% ipython --no-banner

In [1]: import numpy as np

In [2]: import numpy.linalg as la

In [3]: np.set_printoptions(suppress=True, linewidth=120)

In [4]: def rnd(a):
   ...:     return np.round(a, 1) + 0
   ...: 

In [5]: A2 = np.array([[2, 3], [3, 2]])

In [6]: cent = np.array([[3, 2, -2, 1], [-1, -3, 0, 1], [0, 3, 3, -2], [-3, 1, 0, 1]])

In [7]: F = np.block([[A2, np.zeros((2, 4))], [np.zeros((4, 2)), cent]])

In [8]: F
Out[8]: 
array([[ 2.,  3.,  0.,  0.,  0.,  0.],
       [ 3.,  2.,  0.,  0.,  0.,  0.],
       [ 0.,  0.,  3.,  2., -2.,  1.],
       [ 0.,  0., -1., -3.,  0.,  1.],
       [ 0.,  0.,  0.,  3.,  3., -2.],
       [ 0.,  0., -3.,  1.,  0.,  1.]])

In [9]: A2 = F / np.sqrt((F ** 2).mean(axis=1, keepdims=True))

In [10]: rnd(la.norm(A2, axis=1))
Out[10]: array([2.4, 2.4, 2.4, 2.4, 2.4, 2.4])

In [11]: rnd(A2[3])
Out[11]: array([ 0. ,  0. , -0.7, -2.2,  0. ,  0.7])

In [12]: la.norm(F, axis=1).argmax()
Out[12]: np.int64(4)

In [13]: rnd(la.norm(F, 2))
Out[13]: np.float64(5.4)

In [14]: rnd(la.norm(F, axis=1))
Out[14]: array([3.6, 3.6, 4.2, 3.3, 4.7, 3.3])

In [15]: rnd(la.norm(F, axis=0))
Out[15]: array([3.6, 3.6, 4.4, 4.8, 3.6, 2.6])

In [16]: rnd(la.norm(F, "nuc"))
Out[16]: np.float64(19.8)

In [17]: rnd(la.norm(F, 1)), rnd(la.norm(F, np.inf))
Out[17]: (np.float64(9.0), np.float64(8.0))

In [18]: rnd(la.norm(F[4] - F[2]))
Out[18]: np.float64(6.6)

In [19]: A2 = np.array([[0, 1], [-1, 0], [-2, -1], [0, 1], [-1, -1], [2, -2]])

In [20]: F @ A2
Out[20]: 
array([[-3.,  2.],
       [-2.,  3.],
       [-2., -1.],
       [ 4., -4.],
       [-7.,  4.],
       [ 8.,  2.]])

In [21]: np.vstack([F, A2.T]).shape
Out[21]: (8, 6)

In [22]: A2.T @ F.T
Out[22]: 
array([[-3., -2., -2.,  4., -7.,  8.],
       [ 2.,  3., -1., -4.,  4.,  2.]])

In [23]: J = np.array([[6.3, 6.0, 15.4, 12.0, 11.7],
    ...:     [9.4, 10.5, 25.1, 20.0, 20.0],
    ...:     [-0.3, -0.3, 0.6, 0.0, 0.1]])

In [24]: U, sig, VT = la.svd(J)

In [25]: rnd(sig)
Out[25]: array([47.1,  0.7,  0.7])

In [26]: A2 = U[:, :1] @ np.diag(sig[:1]) @ VT[:1]

In [27]: rnd(la.norm(J - A2) / la.norm(J))
Out[27]: np.float64(0.0)

In [28]: rnd(la.norm(J - A2, 2)), rnd(sig[1])
Out[28]: (np.float64(0.7), np.float64(0.7))

In [29]: la.matrix_rank(A2)
Out[29]: np.int64(1)

In [30]: la.matrix_rank(J, rtol=0.05)
Out[30]: np.int64(1)

In [31]: rnd(la.norm(J) ** 2 / la.norm(J, 2) ** 2)
Out[31]: np.float64(1.0)

In [32]: rnd(la.norm(J, "nuc"))
Out[32]: np.float64(48.5)

In [33]: rnd(la.norm(J, 1)), rnd(la.norm(J, np.inf))
Out[33]: (np.float64(41.1), np.float64(85.0))

In [34]: rnd(la.norm(J, axis=0))
Out[34]: array([11.3, 12.1, 29.5, 23.3, 23.2])

In [35]: rnd(la.norm(J, 2))
Out[35]: np.float64(47.1)

In [36]: rng = np.random.default_rng(506738)

In [37]: A2 = J + rng.integers(-2, 3, (3, 1)) @ rng.integers(-2, 3, (1, 5))

In [38]: A2
Out[38]: 
array([[ 8.3,  7. , 14.4, 12. ,  9.7],
       [ 5.4,  8.5, 27.1, 20. , 24. ],
       [-4.3, -2.3,  2.6,  0. ,  4.1]])

In [39]: rnd(la.svd(A2 - J, compute_uv=False))
Out[39]: array([9.5, 0. , 0. ])

In [40]: la.matrix_rank(A2 - J, tol=1e-8)
Out[40]: np.int64(1)

In [41]: la.matrix_rank(A2, rtol=0.1)
Out[41]: np.int64(2)

In [42]: [round(float(x), 1) for x in la.svd(A2, compute_uv=False)[:3]]
Out[42]: [48.4, 8.7, 0.7]

In [43]: np.argsort(-la.norm(A2, axis=0).round(6), kind="stable")[:3]
Out[43]: array([2, 4, 3])

In [44]: rnd(la.norm(A2, 2) / la.norm(A2))
Out[44]: np.float64(1.0)

In [45]: M = np.load("block15.npy")

In [46]: M
Out[46]: 
array([[ 4, -2,  4, -2],
       [-1, -5, -1, -5],
       [ 4, -2,  4, -2],
       [-1, -5, -1, -5]])

In [47]: A2 = M + rng.integers(-2, 3, (4, 2)) @ rng.integers(-2, 3, (2, 4))

In [48]: A2
Out[48]: 
array([[ 4,  2,  0,  0],
       [ 1, -5, -4, -4],
       [ 2, -4,  9, -4],
       [-3, -5,  2, -6]])

In [49]: A2 - M
Out[49]: 
array([[ 0,  4, -4,  2],
       [ 2,  0, -3,  1],
       [-2, -2,  5, -2],
       [-2,  0,  3, -1]])

In [50]: np.abs(A2 - M).sum(axis=1)
Out[50]: array([10,  6, 11,  6])

In [51]: rnd(la.svd(A2 - M, compute_uv=False))
Out[51]: array([9.4, 3.5, 0. , 0. ])

In [52]: E = np.load("dump.npy")

In [53]: E
Out[53]: 
array([[ 0,  0,  0],
       [-2, -3, -2],
       [ 2,  3,  2]])

In [54]: la.matrix_rank(E, rtol=0.1)
Out[54]: np.int64(1)

In [55]: np.allclose(E @ E.T, E.T @ E)
Out[55]: False

In [56]: (E - E.T) / 2
Out[56]: 
array([[ 0. ,  1. , -1. ],
       [-1. ,  0. , -2.5],
       [ 1. ,  2.5,  0. ]])

In [57]: E @ E
Out[57]: 
array([[ 0,  0,  0],
       [ 2,  3,  2],
       [-2, -3, -2]])

In [58]: E.inv()
AttributeError: 'numpy.ndarray' object has no attribute 'inv'


In [59]: (E + E.T) / 2
Out[59]: 
array([[ 0. , -1. ,  1. ],
       [-1. , -3. ,  0.5],
       [ 1. ,  0.5,  2. ]])

In [60]: rnd(np.sort(np.abs(la.eigvals(E))))
Out[60]: array([0., 0., 1.])

In [61]: la.determinant(E)
AttributeError: module 'numpy.linalg' has no attribute 'determinant'


In [62]: idx = rng.integers(0, 2, 4)

In [63]: X = np.array([[1, 1, 1, 1], [0, 1, 1, 0], [2, 2, 0, 1], [2, 2, 1, 0]]) * (idx[:, None] == idx)

In [64]: X
Out[64]: 
array([[1, 1, 0, 1],
       [0, 1, 0, 0],
       [0, 0, 0, 0],
       [2, 2, 0, 0]])

In [65]: U, sig, VT = la.svd(X)

In [66]: rnd(sig)
Out[66]: array([3.3, 0.9, 0.7, 0. ])

In [67]: A2 = U[:, :3] @ np.diag(sig[:3]) @ VT[:3]

In [68]: rnd(la.norm(X - A2, 2)), sig[3]
Out[68]: (np.float64(0.0), np.float64(0.0))

In [69]: rnd(la.norm(X - A2) / la.norm(X))
Out[69]: np.float64(0.0)

In [70]: vec = np.array([2, 1, 2, 2])

In [71]: h1 = np.maximum(X @ vec, 0)

In [72]: X * (h1 > 1e-9)[:, None]
Out[72]: 
array([[1, 1, 0, 1],
       [0, 1, 0, 0],
       [0, 0, 0, 0],
       [2, 2, 0, 0]])

In [73]: h1
Out[73]: array([5, 1, 0, 6])

In [74]: rnd(np.tanh(X @ vec))
Out[74]: array([1. , 0.8, 0. , 1. ])

In [75]: rnd(np.trace(la.pinv(X) @ X))
Out[75]: np.float64(3.0)

In [76]: np.unique(X.round(6), axis=0).shape
Out[76]: (4, 4)

In [77]: cent = np.array([[0, 2, -1, -2], [-3, 1, 0, -1], [1, -3, -3, 1], [2, 1, 0, 2]])

In [78]: W0 = (rng.random((25, 4)) < 0.25) @ cent

In [79]: W0
Out[79]: 
array([[-3,  1,  0, -1],
       [ 2,  1,  0,  2],
       [ 1, -3, -3,  1],
       [ 0,  0,  0,  0],
       [ 3,  0, -4,  1],
       [ 2,  1,  0,  2],
       [ 2,  1,  0,  2],
       [ 0,  2, -1, -2],
       [-2, -2, -3,  0],
       [ 1, -3, -3,  1],
       [-2, -2, -3,  0],
       [ 0,  2, -1, -2],
       [ 2,  1,  0,  2],
       [ 3,  0, -4,  1],
       [ 0,  0,  0,  0],
       [ 0,  0,  0,  0],
       [ 1, -3, -3,  1],
       [ 0,  0,  0,  0],
       [ 0,  2, -1, -2],
       [ 0,  2, -1, -2],
       [ 3, -2, -3,  3],
       [-3,  1,  0, -1],
       [ 2,  1,  0,  2],
       [ 0,  0,  0,  0],
       [-2, -2, -3,  0]])

In [80]: gram = np.cov(W0, rowvar=False)

In [81]: rnd(np.polyfit(W0[:, 3], W0[:, 1], 1))
Out[81]: array([-0.5,  0.1])

In [82]: rnd(la.eigvalsh(gram)[::-1])
Out[82]: array([5.1, 3.7, 1.3, 0.2])

In [83]: rnd(np.corrcoef(W0.T))
Out[83]: 
array([[ 1. ,  0. , -0.2,  0.7],
       [ 0. ,  1. ,  0.7, -0.4],
       [-0.2,  0.7,  1. , -0.1],
       [ 0.7, -0.4, -0.1,  1. ]])

In [84]: np.argsort(-W0.std(axis=0).round(6), kind="stable")
Out[84]: array([0, 1, 2, 3])

In [85]: gram.shape
Out[85]: (4, 4)

In [86]: Xc = W0 - W0.mean(axis=0)

In [87]: evecs = la.svd(Xc)[2][:3]

In [88]: A2 = Xc - Xc @ evecs.T @ evecs

In [89]: rnd(A2.std(axis=0))
Out[89]: array([0.2, 0.3, 0.2, 0.3])

In [90]: rnd(np.diag(evecs.T @ evecs))
Out[90]: array([0.8, 0.7, 0.8, 0.6])

In [91]: A2 = np.c_[W0[:, :2] @ np.array([[-7, -3], [7, -9]]), np.array([2, 3, 2, 0, 3, 1, 1, 0, 3, 2, 2, 2, 2, 0, 0, 0, 3, 3, 1, 3, 3, 3, 3, 1, 0])]

In [92]: A2
Out[92]: 
array([[ 28,   0,   2],
       [ -7, -15,   3],
       [-28,  24,   2],
       [  0,   0,   0],
       [-21,  -9,   3],
       [ -7, -15,   1],
       [ -7, -15,   1],
       [ 14, -18,   0],
       [  0,  24,   3],
       [-28,  24,   2],
       [  0,  24,   2],
       [ 14, -18,   2],
       [ -7, -15,   2],
       [-21,  -9,   0],
       [  0,   0,   0],
       [  0,   0,   0],
       [-28,  24,   3],
       [  0,   0,   3],
       [ 14, -18,   1],
       [ 14, -18,   3],
       [-35,   9,   3],
       [ 28,   0,   3],
       [ -7, -15,   3],
       [  0,   0,   1],
       [  0,  24,   0]])

In [93]: rnd(la.lstsq(W0, A2[:, 0])[0])
Out[93]: array([-7.,  7.,  0.,  0.])

In [94]: rnd(la.norm(A2 - W0 @ la.lstsq(W0, A2)[0], axis=0))
Out[94]: array([0., 0., 7.])

In [95]: la.matrix_rank(A2)
Out[95]: np.int64(3)

In [96]: cent = A2[[16, 20]].astype(float)

In [97]: for _ in range(3):
    ...:     idx = la.norm(A2[:, None] - cent, axis=-1).argmin(axis=1)
    ...:     cent = np.array([A2[idx == j].mean(axis=0) for j in range(2)])
    ...: 

In [98]: idx
Out[98]: array([1, 1, 0, 1, 1, 1, 1, 1, 0, 0, 0, 1, 1, 1, 1, 1, 0, 1, 1, 1, 0, 1, 1, 1, 0])

In [99]: rnd(cent)
Out[99]: 
array([[-17. ,  21.9,   2.1],
       [  1.9,  -9.2,   1.6]])

In [100]: np.abs(cent[1] - cent[0]).argmax()
Out[100]: np.int64(1)

In [101]: rnd(cent[1] - cent[0])
Out[101]: array([ 18.9, -31. ,  -0.6])

In [102]: Xc = W0 - W0.mean(axis=1)
ValueError: operands could not be broadcast together with shapes (25,4) (25,) 


In [103]: Xc = W0 - W0.mean(axis=0)

In [104]: U, sig, VT = la.svd(Xc, full_matrices=False)

In [105]: np.abs(VT[0]).argmax()
Out[105]: np.int64(0)

In [106]: (np.sign(U[:, 0]) == np.sign(U[0, 0])).astype(int)
Out[106]: array([1, 0, 0, 1, 0, 0, 0, 1, 0, 0, 0, 1, 0, 0, 1, 1, 0, 1, 1, 1, 0, 1, 0, 1, 0])

In [107]: rnd(sig ** 2 / (sig ** 2).sum())
Out[107]: array([0.5, 0.4, 0.1, 0. ])

In [108]: rnd(sig)
Out[108]: array([11. ,  9.4,  5.6,  2.4])

In [109]: rnd((sig ** 2).sum() ** 2 / (sig ** 4).sum())
Out[109]: np.float64(2.6)

In [110]: mat = np.array([[0, 1], [2, 3]])

In [111]: mat
Out[111]: 
array([[0, 1],
       [2, 3]])

In [112]: A2 = la.inv(mat)

In [113]: rnd(la.det(mat) * A2)
Out[113]: 
array([[ 3., -1.],
       [-2.,  0.]])

In [114]: rnd(la.det(mat) * la.det(A2))
Out[114]: np.float64(1.0)

In [115]: A2
Out[115]: 
array([[-1.5,  0.5],
       [ 1. ,  0. ]])

In [116]: mat @ A2
Out[116]: 
array([[1., 0.],
       [0., 1.]])

In [117]: rnd(la.cond(mat))
Out[117]: np.float64(6.9)

In [118]: (np.abs(A2) > 1e-9).astype(int)
Out[118]: 
array([[1, 1],
       [1, 0]])

In [119]: rnd(la.inv(A2))
Out[119]: 
array([[0., 1.],
       [2., 3.]])
